$ python3 -q
>>> import numpy as np
>>> np.set_printoptions(precision=1, suppress=True, linewidth=100)
>>> rd = lambda a: np.round(a, 1) + 0
>>> m1 = np.array([[9, 0, 9, 3, 6],
...     [0, 13, 2, -6, -3],
...     [9, 2, 17, -1, 14],
...     [3, -6, -1, 5, 0],
...     [6, -3, 14, 0, 14]])
>>> # looks like rank 3
>>> np.allclose(m1, m1.T)
True
>>> np.trace(m1)
np.int64(58)
>>> ev, V = np.linalg.eigh(m1)
>>> rd(V.T @ m1 @ V)
array([[ 0. ,  0. ,  0. ,  0. ,  0. ],
       [ 0. ,  0. ,  0. ,  0. ,  0. ],
       [ 0. ,  0. ,  6.8,  0. ,  0. ],
       [ 0. ,  0. ,  0. , 17. ,  0. ],
       [ 0. ,  0. ,  0. ,  0. , 34.2]])
>>> rd(np.linalg.svd(m1, compute_uv=False))
array([34.2, 17. ,  6.8,  0. ,  0. ])
>>> rd(np.linalg.eigvalsh(m1 + 4 * np.eye(5)))
array([ 4. ,  4. , 10.8, 21. , 38.2])
>>> (ev > 1e-8).sum(), (ev < -1e-8).sum()
(np.int64(3), np.int64(0))
>>> rd(np.abs(V[:, -1]))
array([0.4, 0. , 0.7, 0. , 0.6])
>>> K = np.array([[3, 2, 2, 6, 4, 4],
...     [2, 3, -3, 4, 6, -6],
...     [0, -1, 0, 0, -2, 0],
...     [-3, -2, -2, -6, -4, -4],
...     [-2, -3, 3, -4, -6, 6],
...     [0, 1, 0, 0, 2, 0]])
>>> K
array([[ 3,  2,  2,  6,  4,  4],
       [ 2,  3, -3,  4,  6, -6],
       [ 0, -1,  0,  0, -2,  0],
       [-3, -2, -2, -6, -4, -4],
       [-2, -3,  3, -4, -6,  6],
       [ 0,  1,  0,  0,  2,  0]])
>>> # null space of dimension 3
>>> r = np.linalg.matrix_rank(K)
>>> r
np.int64(3)
>>> N = np.linalg.svd(K)[2][r:].T
>>> np.linalg.matrix_rank(K.T @ K), np.linalg.matrix_rank(K @ K.T)
(np.int64(3), np.int64(3))
>>> np.allclose(K @ N, 0)
True
>>> A = np.load("test19.npy")
>>> A
array([[-0.2, -0.6,  0.9],
       [-0.7, -0.1, -0.9],
       [-2.3,  0.7, -0.6],
       [ 0.2, -0.7, -0.9],
       [-0.4,  1. ,  1.2],
       [-2.4,  0.6, -0.7],
       [-0.3,  1.9,  0.5],
       [-0.4, -0.8, -1.3]])
>>> W1 = np.array([[0, -2, -1], [2, -1, 1], [0, -2, 1]])
>>> coef = np.array([1, -3, -1])
>>> H = np.maximum(A @ W1 + coef, 0)
>>> rd(H)
array([[0. , 0. , 0. ],
       [0.8, 0.3, 0. ],
       [2.4, 2.1, 1.4],
       [0. , 0. , 0. ],
       [3. , 0. , 1.6],
       [2.2, 2.6, 1.3],
       [4.8, 0. , 1.7],
       [0. , 1.2, 0. ]])
>>> W2 = np.array([[-3, 3], [3, -2], [-3, 0]])
>>> rd(H @ W2)
array([[  0. ,   0. ],
       [ -1.5,   1.8],
       [ -5.1,   3. ],
       [  0. ,   0. ],
       [-13.8,   9. ],
       [ -2.7,   1.4],
       [-19.5,  14.4],
       [  3.6,  -2.4]])
>>> (H @ W2).round(6).argmax(axis=1)
array([0, 1, 1, 0, 1, 1, 1, 0])
>>> out = np.c_[A[:, :2] @ np.array([[2, 2], [0, 2]]), np.array([-2, -2, 1, -2, 0, 2, 1, 0])]
>>> rd(out)
array([[-0.4, -1.6, -2. ],
       [-1.4, -1.6, -2. ],
       [-4.6, -3.2,  1. ],
       [ 0.4, -1. , -2. ],
       [-0.8,  1.2,  0. ],
       [-4.8, -3.6,  2. ],
       [-0.6,  3.2,  1. ],
       [-0.8, -2.4,  0. ]])
>>> rd(np.linalg.lstsq(A, out[:, 0])[0])
array([2., 0., 0.])
>>> np.linalg.matrix_rank(np.c_[A, out])
np.int64(4)
>>> np.linalg.matrix_rank(out)
np.int64(3)
>>> rd(np.linalg.norm(np.linalg.qr(A)[0].T @ out, axis=0) ** 2 / ((out ** 2).sum(axis=0) + 1e-12))
array([1. , 1. , 0.4])
>>> O, r_ = np.linalg.qr(out)
>>> rd(O @ r_)
array([[-0.4, -1.6, -2. ],
       [-1.4, -1.6, -2. ],
       [-4.6, -3.2,  1. ],
       [ 0.4, -1. , -2. ],
       [-0.8,  1.2,  0. ],
       [-4.8, -3.6,  2. ],
       [-0.6,  3.2,  1. ],
       [-0.8, -2.4,  0. ]])
>>> O.shape, r_.shape
((8, 3), (3, 3))
